$ python3 -q
>>> import numpy as np
>>> np.set_printoptions(precision=3, suppress=True, linewidth=200, legacy="1.25")
>>> E = np.load("mat.npy")
>>> E
array([[ -4.48 , -16.762,   9.948],
       [ -7.408,  -1.987, -18.471],
       [ -4.635, -16.882,   9.67 ],
       [ -4.835, -17.033,   9.301],
       [  6.517,  17.996,  -5.803],
       [-10.116, -12.659, -11.722],
       [ -9.967, -15.922,  -6.868],
       [ -8.621,  -5.48 , -17.195],
       [  9.972,  15.897,   6.917],
       [  5.329,  17.373,  -8.353],
       [ -8.701, -18.003,  -0.427],
       [  9.232,   7.637,  16.014],
       [ -9.766, -16.61 ,  -5.361],
       [  0.635, -10.975,  16.708],
       [  9.245,   7.686,  15.983],
       [-10.104, -15.062,  -8.428],
       [ -9.764, -10.031, -14.284]])
>>> left, sv, Vh = np.linalg.svd(E, full_matrices=False)
>>> left.shape, sv.shape, Vh.shape
((17, 3), (3,), (3, 3))
>>> np.allclose(left * sv @ Vh, E)
True
>>> sv.round(3) + 0
array([66.399, 48.899,  0.   ])
>>> np.abs(Vh[0])
array([0.492, 0.82 , 0.293])
>>> (sv > 1e-8).sum()
2
>>> np.cumsum(sv ** 2) / np.sum(sv ** 2)
array([0.648, 1.   , 1.   ])
>>> np.round(left.T @ left, 3) + 0
array([[1., 0., 0.],
       [0., 1., 0.],
       [0., 0., 1.]])
>>> left, sv, Vh = np.linalg.svd(E)
>>> np.argmax(sv[:-1] / (sv[1:] + 1e-6)) + 1
2
>>> sv.round(3) + 0
array([66.399, 48.899,  0.   ])
>>> A2 = left[:, :2] @ np.diag(sv[:2]) @ Vh[:2]
>>> A2
array([[ -4.48 , -16.762,   9.948],
       [ -7.408,  -1.987, -18.471],
       [ -4.635, -16.882,   9.67 ],
       [ -4.835, -17.033,   9.301],
       [  6.517,  17.996,  -5.803],
       [-10.116, -12.659, -11.722],
       [ -9.967, -15.922,  -6.868],
       [ -8.621,  -5.48 , -17.195],
       [  9.972,  15.897,   6.917],
       [  5.329,  17.373,  -8.353],
       [ -8.701, -18.003,  -0.427],
       [  9.232,   7.637,  16.014],
       [ -9.766, -16.61 ,  -5.361],
       [  0.635, -10.975,  16.708],
       [  9.245,   7.686,  15.983],
       [-10.104, -15.062,  -8.428],
       [ -9.764, -10.031, -14.284]])
>>> np.round(np.abs(E - A2).max(), 3)
0.0
>>> round(float(np.linalg.norm(E - A2, 2)), 3), np.round(sv[2], 3)
(0.0, 0.0)
>>> np.linalg.matrix_rank(A2)
2
>>> r = np.linalg.matrix_rank(E)
>>> r
2
>>> N = np.linalg.svd(E)[2][r:].T
>>> [int(np.linalg.matrix_rank(E[:i])) for i in range(1, len(E) + 1)]
[1, 2, 2, 2, 2, 2, 2, 2, 2, 2, 2, 2, 2, 2, 2, 2, 2]
>>> N.shape
(3, 1)
>>> np.round(E @ N, 3) + 0
array([[0.],
       [0.],
       [0.],
       [0.],
       [0.],
       [0.],
       [0.],
       [0.],
       [0.],
       [0.],
       [0.],
       [0.],
       [0.],
       [0.],
       [0.],
       [0.],
       [0.]])
>>> N[:, 0] / N[np.abs(N[:, 0]).round(6).argmax(), 0]
array([ 1.   , -0.475, -0.35 ])
>>> np.linalg.matrix_rank(E.T @ E), np.linalg.matrix_rank(E @ E.T)
(2, 2)
>>> d = np.linalg.norm(E[:, None] - E[None], axis=-1)
>>> np.linalg.norm(E, axis=1)
array([20., 20., 20., 20., 20., 20., 20., 20., 20., 20., 20., 20., 20., 20., 20., 20., 20.])
>>> d.shape
(17, 17)
>>> np.unravel_index(d.round(6).argmax(), d.shape)
(6, 8)
>>> np.flatnonzero(d[3] < d.mean() / 2)
array([ 0,  2,  3, 10, 13])
>>> d.mean(axis=1).argmax()
8
>>> d[:5, :5]
array([[ 0.   , 32.164,  0.341,  0.787, 39.713],
       [32.164,  0.   , 31.96 , 31.69 , 27.454],
       [ 0.341, 31.96 ,  0.   ,  0.446, 39.753],
       [ 0.787, 31.69 ,  0.446,  0.   , 39.8  ],
       [39.713, 27.454, 39.753, 39.8  ,  0.   ]])
>>> [round(float(x), 3) for x in np.linalg.svd(E, compute_uv=False)[:3]]
[66.399, 48.899, 0.0]
>>> np.linalg.matrix_rank(E, rtol=0.1)
2
>>> np.linalg.cond(E) > 100
True
>>> np.argsort(-np.linalg.norm(E, axis=0).round(6), kind="stable")[:3]
array([1, 2, 0])
